% ipython --no-banner

In [1]: import numpy as np

In [2]: import numpy.linalg as la

In [3]: np.set_printoptions(precision=2, suppress=True, linewidth=120)

In [4]: def tidy(a):
   ...:     return np.round(a, 2) + 0
   ...: 

In [5]: m1 = np.array([[2, 0, -2, 1, -2],
   ...:     [0, 0, -2, 0, -2],
   ...:     [0, 0, -1, -1, -3],
   ...:     [0, 0, 0, 3, -3],
   ...:     [0, 0, 0, 0, 2]])

In [6]: # triangular

In [7]: tidy(np.trace(la.pinv(m1) @ m1))
Out[7]: np.float64(4.0)

In [8]: m1 @ m1
Out[8]: 
array([[  4,   0,  -2,   7,  -5],
       [  0,   0,   2,   2,   2],
       [  0,   0,   1,  -2,   0],
       [  0,   0,   0,   9, -15],
       [  0,   0,   0,   0,   4]])

In [9]: tidy(la.det(2 * m1)), tidy(la.det(m1))
Out[9]: (np.float64(0.0), np.float64(0.0))

In [10]: tidy(la.det(m1.T))
Out[10]: np.float64(0.0)

In [11]: tidy(la.det(m1[::-1]))
Out[11]: np.float64(0.0)

In [12]: np.einsum("ij,ji->", m1, m1)
Out[12]: np.int64(18)

In [13]: tidy(la.eigvals(m1))
Out[13]: array([ 2.,  0., -1.,  3.,  2.])

In [14]: np.einsum("ii->", m1)
Out[14]: np.int64(6)

In [15]: np.kron(np.eye(2, dtype=int), m1)
Out[15]: 
array([[ 2,  0, -2,  1, -2,  0,  0,  0,  0,  0],
       [ 0,  0, -2,  0, -2,  0,  0,  0,  0,  0],
       [ 0,  0, -1, -1, -3,  0,  0,  0,  0,  0],
       [ 0,  0,  0,  3, -3,  0,  0,  0,  0,  0],
       [ 0,  0,  0,  0,  2,  0,  0,  0,  0,  0],
       [ 0,  0,  0,  0,  0,  2,  0, -2,  1, -2],
       [ 0,  0,  0,  0,  0,  0,  0, -2,  0, -2],
       [ 0,  0,  0,  0,  0,  0,  0, -1, -1, -3],
       [ 0,  0,  0,  0,  0,  0,  0,  0,  3, -3],
       [ 0,  0,  0,  0,  0,  0,  0,  0,  0,  2]])

In [16]: F = np.load("m.npy")

In [17]: tidy(F)
Out[17]: 
array([[ 0.87,  0.58,  0.26, -0.67, -0.36],
       [ 0.58,  1.7 , -0.13,  0.35,  0.18],
       [ 0.26, -0.13,  1.94,  0.15,  0.08],
       [-0.67,  0.35,  0.15,  1.6 , -0.21],
       [-0.36,  0.18,  0.08, -0.21,  1.89]])

In [18]: r = la.matrix_rank(F)

In [19]: r
Out[19]: np.int64(4)

In [20]: null = la.svd(F)[2][r:].T

In [21]: [int(la.matrix_rank(np.delete(F, i, axis=0))) for i in range(5)]
Out[21]: [4, 4, 4, 4, 4]

In [22]: tidy(null[:, 0] / null[np.abs(null[:, 0]).round(6).argmax(), 0])
Out[22]: array([ 1.  , -0.51, -0.23,  0.6 ,  0.32])

In [23]: tidy(F @ null)
Out[23]: 
array([[0.],
       [0.],
       [0.],
       [0.],
       [0.]])

In [24]: proj = np.triu(np.array([[-1, 0, -5, 0, 3],
    ...:     [-1, 2, -1, -2, 5],
    ...:     [-1, 5, -3, 4, 0],
    ...:     [-3, 3, -4, -1, 1],
    ...:     [5, 5, 1, 0, 0]]), 1) + np.eye(5)

In [25]: B = proj @ F @ la.inv(proj)

In [26]: tidy(la.det(B))
Out[26]: np.float64(0.0)

In [27]: tidy(np.trace(B)), np.trace(F)
Out[27]: (np.float64(8.0), np.float64(8.0))
